$ python -q
>>> import numpy as np
>>> from numpy import linalg as LA
>>> np.set_printoptions(precision=1, suppress=True, linewidth=100)
>>> def rd(a):
...     return np.round(a, 1) + 0
... 
>>> K = np.load("w.npy")
>>> K
array([[ 0, -1,  1,  2],
       [ 0,  0,  1,  5],
       [ 0,  0,  0,  3],
       [ 0,  0,  0,  0]])
>>> # triangular, det is the product of the diagonal
>>> rd(LA.norm(K, 2) / LA.norm(K))
np.float64(1.0)
>>> [round(float(x), 1) for x in LA.svd(K, compute_uv=False)[:3]]
[6.3, 1.2, 0.4]
>>> LA.matrix_rank(K, rtol=0.1)
np.int64(2)
>>> r = LA.matrix_rank(K)
>>> r
np.int64(3)
>>> ns = LA.svd(K)[2][r:].T
>>> K @ ns
array([[0.],
       [0.],
       [0.],
       [0.]])
>>> [int(LA.matrix_rank(K[:i])) for i in range(1, len(K) + 1)]
[1, 2, 3, 3]
>>> ns[:, 0] / ns[np.abs(ns[:, 0]).round(6).argmax(), 0]
array([ 1., -0., -0., -0.])
>>> [int(LA.matrix_rank(np.delete(K, i, axis=0))) for i in range(4)]
[2, 2, 2, 3]
>>> m1 = np.array([[-3.0, 1.0, 0.0, 0.0],
...     [0.0, -3.0, 1.0, 0.0],
...     [0.0, 0.0, -3.0, 1.0],
...     [0.0, 0.0, 0.0, -3.0]])
>>> proj = np.triu(np.array([[0, 2, -2, 0], [-1, -1, 2, 0], [1, -2, 2, -2], [0, 1, -1, -2]]), 1) + np.eye(4)
>>> A2 = proj @ m1 @ LA.inv(proj)
>>> np.poly(A2)
array([  1.,  12.,  54., 108.,  81.])
>>> proj @ m1 - m1 @ proj
array([[ 0.,  0.,  0., -2.],
       [ 0.,  0.,  0.,  4.],
       [ 0.,  0.,  0.,  0.],
       [ 0.,  0.,  0.,  0.]])
>>> x0 = np.array([-8, 6, 6, 3])
>>> y = m1 @ x0
>>> y
array([ 30., -12., -15.,  -9.])
>>> rd(LA.solve(m1, 5 * y))
array([-40.,  30.,  30.,  15.])
>>> rd(LA.solve(m1, y + m1[:, 3]))
array([-8.,  6.,  6.,  4.])
>>> rd(LA.solve(m1.T, m1[3]))
array([0., 0., 0., 1.])
>>> rng = np.random.default_rng(602)
>>> z = rng.permutation(4)
>>> z
array([1, 2, 3, 0])
>>> A2 = m1[z][:, z]
>>> rd(LA.det(A2)), rd(LA.det(m1[z]))
(np.float64(81.0), np.float64(-81.0))
>>> np.diag(A2)
array([-3., -3., -3., -3.])
>>> np.trace(A2)
np.float64(-12.0)
>>> A2 = np.array([[7, 5], [-1, 8]])
>>> Z = np.kron(A2, m1)
>>> LA.matrix_rank(Z)
np.int64(8)
>>> rd(LA.norm(Z, 2)), rd(LA.norm(A2, 2) * LA.norm(m1, 2))
(np.float64(38.9), np.float64(38.9))
